In [1]: import numpy as np

In [2]: from numpy import linalg as LA

In [3]: np.set_printoptions(suppress=True, linewidth=100)

In [4]: J = np.loadtxt("arr.csv", delimiter=",")

In [5]: print(J)
[[-2.  0.  0.  0.  0.  0.  0.  0.  0.  0.  0.  0.  0.  0.]
 [ 2.  2.  0.  0.  0.  0.  0.  0.  0.  0.  0.  0.  0.  0.]
 [ 1.  2.  2.  0.  0.  0.  0.  0.  0.  0.  0.  0.  0.  0.]
 [-2.  1.  2.  0.  0.  0.  0.  0.  0.  0.  0.  0.  0.  0.]
 [-1.  2.  2. -1.  2.  0.  0.  0.  0.  0.  0.  0.  0.  0.]
 [ 2. -2. -2.  1.  0. -1.  0.  0.  0.  0.  0.  0.  0.  0.]
 [-2. -2. -2. -2.  1. -2.  2.  0.  0.  0.  0.  0.  0.  0.]
 [ 2.  0.  0. -1. -1. -1.  2.  2.  0.  0.  0.  0.  0.  0.]
 [ 0. -2.  1. -2.  1. -1.  1.  2.  0.  0.  0.  0.  0.  0.]
 [ 1. -2. -1. -1. -1. -2.  2.  1.  0. -2.  0.  0.  0.  0.]
 [-1. -1. -2.  2.  1.  1. -2. -2.  0.  2.  1.  0.  0.  0.]
 [-2. -1.  0. -1.  1. -2.  1. -2. -2.  2. -1. -2.  0.  0.]
 [-1. -2.  0. -2.  1. -2. -2. -2.  0. -2. -1. -1. -2.  0.]
 [-2.  0. -1. -2.  1. -1. -1.  1.  1.  0.  2.  0.  2. -2.]]

In [6]: # null space of dimension 1

In [7]: rank = LA.matrix_rank(J)

In [8]: print(rank)
13

In [9]: N = LA.svd(J)[2][rank:].T

In [10]: print([int(LA.matrix_rank(J[:i])) for i in range(1, len(J) + 1)])
[1, 2, 3, 3, 4, 5, 6, 7, 8, 9, 10, 11, 12, 13]

In [11]: print([int(LA.matrix_rank(J[:, :j + 1])) for j in range(14)])
[1, 2, 3, 4, 5, 6, 7, 8, 9, 10, 11, 12, 13, 13]
